In [1]: import numpy as np

In [2]: np.set_printoptions(suppress=True, linewidth=120)

In [3]: E = np.load("sample16.npy")

In [4]: print(E)
[[-3.  0.]
 [ 0. -3.]]

In [5]: vec = np.array([0, 2])

In [6]: target = E @ vec

In [7]: c, lr = np.zeros(2), 1 / np.linalg.norm(E, 2) ** 2

In [8]: for i in range(12):
   ...:     c -= lr * E.T @ (E @ c - target)
   ...:     if i % 2 == 0: print(i, round(np.linalg.norm(E @ c - target), 2))
   ...: 
0 0.0
2 0.0
4 0.0
6 0.0
8 0.0
10 0.0

In [9]: print(c)
[0. 2.]

In [10]: print(np.round(np.linalg.cond(E), 2))
1.0

In [11]: print(E[:, 1] @ E[:, 0])
0.0

In [12]: print(E.T @ E)
[[9. 0.]
 [0. 9.]]

In [13]: print(np.round(np.linalg.pinv(E), 2))
[[-0.33  0.  ]
 [ 0.   -0.33]]

In [14]: print([int(np.linalg.matrix_rank(np.linalg.matrix_power(E, p))) for p in range(1, 3)])
[2, 2]

In [15]: print(np.round(np.linalg.matrix_power(E - np.diag(np.diag(E)), 2), 2))
[[0. 0.]
 [0. 0.]]

In [16]: data = np.load("dump.npy")

In [17]: print(data)
[[ 1.54  1.59  2.03]
 [ 0.69 -1.49 -2.51]
 [-2.67 -0.27 -1.34]
 [-1.1   0.32  2.77]
 [ 0.31 -2.22  2.  ]
 [ 0.02  2.73  1.24]
 [ 0.58 -2.24  1.91]
 [ 0.52 -2.87 -0.69]
 [ 0.34  2.97  0.21]
 [ 1.17 -1.76 -2.13]
 [-0.96  2.8  -0.48]
 [-1.91 -2.32  0.08]
 [ 0.45  1.33  2.65]
 [ 1.76 -0.96 -2.23]
 [ 0.89 -1.58  2.39]
 [ 1.95 -2.13 -0.83]
 [-1.98  2.24 -0.27]
 [ 1.57 -0.96 -2.37]
 [-0.6   0.99  2.77]
 [ 0.01  0.34  2.98]
 [ 0.16 -0.12 -2.99]
 [ 0.73 -2.14  1.97]
 [-2.11  1.9  -0.97]
 [ 1.65  1.97 -1.55]
 [-0.36  1.83  2.35]]

In [18]: other = np.c_[data[:, :2] @ np.array([[2, 0], [2, 0]]), np.array([5, -2, 5, -5, 3, 0, 1, -2, 0, -1, 3, -4, -3, -5, 3, 3, 1, -2, -2, -1, 3, 3, -1, -1, -1])]

In [19]: print(other.round(2))
[[ 6.26  0.    5.  ]
 [-1.6   0.   -2.  ]
 [-5.88  0.    5.  ]
 [-1.56  0.   -5.  ]
 [-3.82  0.    3.  ]
 [ 5.5   0.    0.  ]
 [-3.32  0.    1.  ]
 [-4.7   0.   -2.  ]
 [ 6.62  0.    0.  ]
 [-1.18  0.   -1.  ]
 [ 3.68  0.    3.  ]
 [-8.46  0.   -4.  ]
 [ 3.56  0.   -3.  ]
 [ 1.6   0.   -5.  ]
 [-1.38  0.    3.  ]
 [-0.36  0.    3.  ]
 [ 0.52  0.    1.  ]
 [ 1.22  0.   -2.  ]
 [ 0.78  0.   -2.  ]
 [ 0.7   0.   -1.  ]
 [ 0.08  0.    3.  ]
 [-2.82  0.    3.  ]
 [-0.42  0.   -1.  ]
 [ 7.24  0.   -1.  ]
 [ 2.94  0.   -1.  ]]

In [20]: print(np.linalg.matrix_rank(other))
2

In [21]: print(np.linalg.matrix_rank(np.c_[data, other]))
4

In [22]: print(np.round(np.linalg.norm(other - data @ np.linalg.lstsq(data, other)[0], axis=0), 2) + 0)
[ 0.   0.  14.2]

In [23]: print(np.round(np.linalg.lstsq(data, other[:, 0])[0], 2) + 0)
[2. 2. 0.]

In [24]: print(np.round(np.linalg.norm(np.linalg.qr(data)[0].T @ other, axis=0) ** 2 / ((other ** 2).sum(axis=0) + 1e-12), 2) + 0)
[1. 0. 0.]

In [25]: proj = data @ np.linalg.solve(data.T @ data, data.T)

In [26]: print(np.round(np.linalg.eigvalsh(proj), 2) + 0)
[0. 0. 0. 0. 0. 0. 0. 0. 0. 0. 0. 0. 0. 0. 0. 0. 0. 0. 0. 0. 0. 0. 1. 1. 1.]

In [27]: print(np.linalg.matrix_rank(np.eye(25) - proj))
22

In [28]: print(np.round(proj @ data[:, 1], 2))
[ 1.59 -1.49 -0.27  0.32 -2.22  2.73 -2.24 -2.87  2.97 -1.76  2.8  -2.32  1.33 -0.96 -1.58 -2.13  2.24 -0.96  0.99
  0.34 -0.12 -2.14  1.9   1.97  1.83]

In [29]: print(np.allclose(proj @ proj, proj))
True

In [30]: print(np.trace(proj))
3.0

In [31]: lab = data[:, 1] > np.median(data[:, 1])

In [32]: u = data[lab].mean(axis=0) - data[~lab].mean(axis=0)

In [33]: print((((data - data.mean(axis=0)) @ u > 0) == lab).mean())
1.0

In [34]: print(np.argsort(-np.abs(u).round(6), kind="stable"))
[1 2 0]
